% ipython --no-banner

In [1]: import numpy as np

In [2]: np.set_printoptions(precision=3, suppress=True, linewidth=100, sign=" ")

In [3]: feats = np.loadtxt("a.csv", delimiter=",")

In [4]: feats
Out[4]: 
array([[ 0.213, -0.404, -1.187,  0.311, -0.016],
       [-0.8  ,  0.8  , -0.5  , -0.1  ,  0.6  ],
       [ 0.8  , -0.7  , -1.2  ,  0.5  ,  0.1  ],
       [ 0.2  , -0.4  , -1.2  ,  0.3  ,  0.   ],
       [-1.   ,  0.1  ,  0.1  , -0.2  ,  0.6  ]])

In [5]: other = np.array([[6, 6, 8], [1, -4, 3], [6, -6, -5], [9, 2, 9], [7, 4, -7]])

In [6]: np.einsum("ij,ij->i", feats, feats)
Out[6]: array([ 1.715,  1.9  ,  2.83 ,  1.73 ,  1.42 ])

In [7]: vec = np.array([-8, 3, -6, 8, 9])

In [8]: y = feats @ vec

In [9]: b, lr = np.zeros(5), 1 / np.linalg.norm(feats, 2) ** 2

In [10]: for i in range(30):
    ...:     b -= lr * feats.T @ (feats @ b - y)
    ...:     if i % 10 == 0: print(i, round(np.linalg.norm(feats @ b - y), 3))
    ...: 
0 12.562
10 1.217
20 1.002

In [11]: b
Out[11]: array([-7.323,  2.375, -7.908,  0.437,  7.714])

In [12]: round(np.linalg.cond(feats), 3)
Out[12]: np.float64(317.906)

In [13]: U, sig, Vh = np.linalg.svd(feats)

In [14]: sig
Out[14]: array([ 2.525,  1.666,  0.583,  0.318,  0.008])

In [15]: other = U[:, :4] @ np.diag(sig[:4]) @ Vh[:4]

In [16]: np.linalg.matrix_rank(other)
Out[16]: np.int64(4)

In [17]: round(float(np.abs(feats - other).max()), 3)
Out[17]: 0.005

In [18]: rng = np.random.default_rng(70)

In [19]: lab = rng.permutation(5)

In [20]: lab
Out[20]: array([ 0,  1,  3,  2,  4])

In [21]: other = feats[lab][:, lab]

In [22]: np.round(np.linalg.det(other), 3), round(np.linalg.det(feats[lab]), 3)
Out[22]: (np.float64(-0.006), np.float64(0.006))

In [23]: r0 = np.array([-1, 1, -2])

In [24]: np.correlate(feats[3], feats[0], "full")
Out[24]: array([-0.003,  0.069, -0.343,  0.016,  1.722,  0.043, -0.377,  0.064,  0.   ])

In [25]: np.array([np.convolve(row, r0, "same") for row in feats])
Out[25]: 
array([[ 0.617,  0.357, -0.69 ,  2.701, -0.638],
       [-1.6  ,  2.9  , -2.   ,  0.3  ,  0.8  ],
       [ 1.5  , -1.1  , -0.3  ,  2.8  , -0.9  ],
       [ 0.6  ,  0.4  , -0.7  ,  2.7  , -0.6  ],
       [-1.1  ,  2.   ,  0.1  , -1.   ,  1.   ]])

In [26]: np.polyval(r0, feats[3])
Out[26]: array([-1.84, -2.56, -4.64, -1.79, -2.  ])

In [27]: mat = np.load("test10.npy")

In [28]: mat
Out[28]: 
array([[-3,  3, -3,  3, -3,  3],
       [ 2,  2,  2,  2,  2,  2],
       [ 2, -3,  2, -3,  2, -3],
       [-3,  3, -3,  3, -3,  3],
       [ 2,  2,  2,  2,  2,  2],
       [ 2, -3,  2, -3,  2, -3]])

In [29]: # row 3 repeats row 0

In [30]: np.linalg.determinant(mat)
---------------------------------------------------------------------------
AttributeError                            Traceback (most recent call last)
Cell In[30], line 1
----> 1 np.linalg.determinant(mat)

AttributeError: module 'numpy.linalg' has no attribute 'determinant'

In [31]: (mat - mat.T) / 2
Out[31]: 
array([[ 0. ,  0.5, -2.5,  3. , -2.5,  0.5],
       [-0.5,  0. ,  2.5, -0.5,  0. ,  2.5],
       [ 2.5, -2.5,  0. ,  0. ,  0. , -2.5],
       [-3. ,  0.5,  0. ,  0. , -2.5,  3. ],
       [ 2.5,  0. ,  0. ,  2.5,  0. ,  0. ],
       [-0.5, -2.5,  2.5, -3. ,  0. ,  0. ]])

In [32]: assert mat == mat.T
---------------------------------------------------------------------------
ValueError                                Traceback (most recent call last)
Cell In[32], line 1
----> 1 assert mat == mat.T

ValueError: The truth value of an array with more than one element is ambiguous. Use a.any() or a.all()

In [33]: np.round(np.abs(np.linalg.eigvals(mat)).max(), 3)
Out[33]: np.float64(3.0)

In [34]: mat.ravel(order="F")
Out[34]: 
array([-3,  2,  2, -3,  2,  2,  3,  2, -3,  3,  2, -3, -3,  2,  2, -3,  2,  2,  3,  2, -3,  3,  2,
       -3, -3,  2,  2, -3,  2,  2,  3,  2, -3,  3,  2, -3])

In [35]: mat.reshape(-1, 2)
Out[35]: 
array([[-3,  3],
       [-3,  3],
       [-3,  3],
       [ 2,  2],
       [ 2,  2],
       [ 2,  2],
       [ 2, -3],
       [ 2, -3],
       [ 2, -3],
       [-3,  3],
       [-3,  3],
       [-3,  3],
       [ 2,  2],
       [ 2,  2],
       [ 2,  2],
       [ 2, -3],
       [ 2, -3],
       [ 2, -3]])

In [36]: T = mat.reshape(6, 2, -1)

In [37]: T.transpose(1, 0, 2)
Out[37]: 
array([[[-3,  3, -3],
        [ 2,  2,  2],
        [ 2, -3,  2],
        [-3,  3, -3],
        [ 2,  2,  2],
        [ 2, -3,  2]],

       [[ 3, -3,  3],
        [ 2,  2,  2],
        [-3,  2, -3],
        [ 3, -3,  3],
        [ 2,  2,  2],
        [-3,  2, -3]]])

In [38]: O = feats.astype(float).copy()

In [39]: for j in range(5):
    ...:     O[:, j] -= O[:, :j] @ (O[:, :j].T @ O[:, j])
    ...:     O[:, j] /= np.linalg.norm(O[:, j])
    ...: 

In [40]: np.round(O.T @ O, 3) + 0
Out[40]: 
array([[ 1.,  0.,  0.,  0.,  0.],
       [ 0.,  1.,  0.,  0.,  0.],
       [ 0.,  0.,  1.,  0.,  0.],
       [ 0.,  0.,  0.,  1.,  0.],
       [ 0.,  0.,  0.,  0.,  1.]])

In [41]: r0, r1 = mat[0], mat[4]

In [42]: r0 @ r0
Out[42]: np.int64(54)

In [43]: pr = (r0 @ r1) / (r0 @ r0) * r0

In [44]: (r1 - pr) @ r0
Out[44]: np.float64(0.0)

In [45]: pr
Out[45]: array([-0.,  0., -0.,  0., -0.,  0.])

In [46]: r1 - pr
Out[46]: array([ 2.,  2.,  2.,  2.,  2.,  2.])

In [47]: m1 = np.loadtxt("arr.csv", delimiter=",")

In [48]: m1
Out[48]: 
array([[ 4.576,  0.136, -0.095],
       [-0.627, -0.063,  0.189],
       [ 0.426, -0.042,  0.248],
       [ 3.587,  0.87 ,  0.12 ],
       [-2.076,  0.178, -0.037],
       [-0.128,  0.362,  0.199],
       [ 0.43 , -0.755, -0.033],
       [ 1.19 ,  0.834,  0.065],
       [ 4.262, -1.164, -0.012],
       [ 2.73 , -0.42 , -0.215],
       [ 1.152, -0.301, -0.001],
       [-0.021,  0.572,  0.02 ],
       [ 4.466, -1.06 , -0.168],
       [ 0.184, -0.104,  0.089],
       [-1.191, -0.349,  0.007],
       [ 1.862, -0.537,  0.297]])

In [49]: Xs = m1 - m1.mean(axis=0)

In [50]: U, sig, Vh = np.linalg.svd(Xs, full_matrices=False)

In [51]: np.linalg.matrix_rank(Xs)
Out[51]: np.int64(3)

In [52]: np.abs(U[:, 0]).argmax()
Out[52]: np.int64(4)
